$ python -q
>>> import numpy as np
>>> np.set_printoptions(precision=2, suppress=True, linewidth=140, legacy="1.25")
>>> def rd(a):
...     return np.round(a, 2) + 0
... 
>>> W0 = np.load("x.npy")
>>> W0
array([[1, 3, 3, 1, 1, 0, 2, 1],
       [0, 1, 2, 0, 3, 3, 1, 3],
       [3, 1, 2, 0, 1, 3, 3, 0],
       [2, 0, 3, 1, 3, 2, 0, 2],
       [2, 0, 0, 0, 0, 1, 2, 0],
       [1, 3, 0, 2, 2, 1, 2, 3],
       [0, 2, 1, 1, 2, 3, 2, 1],
       [2, 1, 1, 2, 0, 0, 1, 3]])
>>> print(rd(np.abs(np.linalg.eigvals(W0)).max()))
11.44
>>> rd(np.sort(np.abs(np.linalg.eigvals(W0))))
array([ 0.71,  0.93,  0.93,  3.35,  3.35,  3.58,  3.58, 11.44])
>>> np.allclose(W0 @ W0.T, W0.T @ W0)
False
>>> np.allclose(W0, W0.T)
False
>>> np.linalg.matrix_power(W0, 3)
array([[192, 223, 174, 131, 193, 227, 262, 223],
       [165, 214, 202, 138, 205, 210, 221, 242],
       [190, 225, 213, 133, 247, 282, 265, 266],
       [170, 223, 217, 125, 208, 227, 240, 219],
       [ 76,  78,  86,  47, 102, 120, 100, 106],
       [224, 214, 205, 147, 203, 232, 260, 258],
       [178, 199, 175, 133, 194, 211, 227, 239],
       [176, 162, 176, 103, 159, 187, 202, 185]])
>>> W0.inv()
Traceback (most recent call last):
  File "<python-input-10>", line 1, in <module>
    W0.inv()
    ^^^^^^
AttributeError: 'numpy.ndarray' object has no attribute 'inv'
>>> print(np.trace(W0))
11
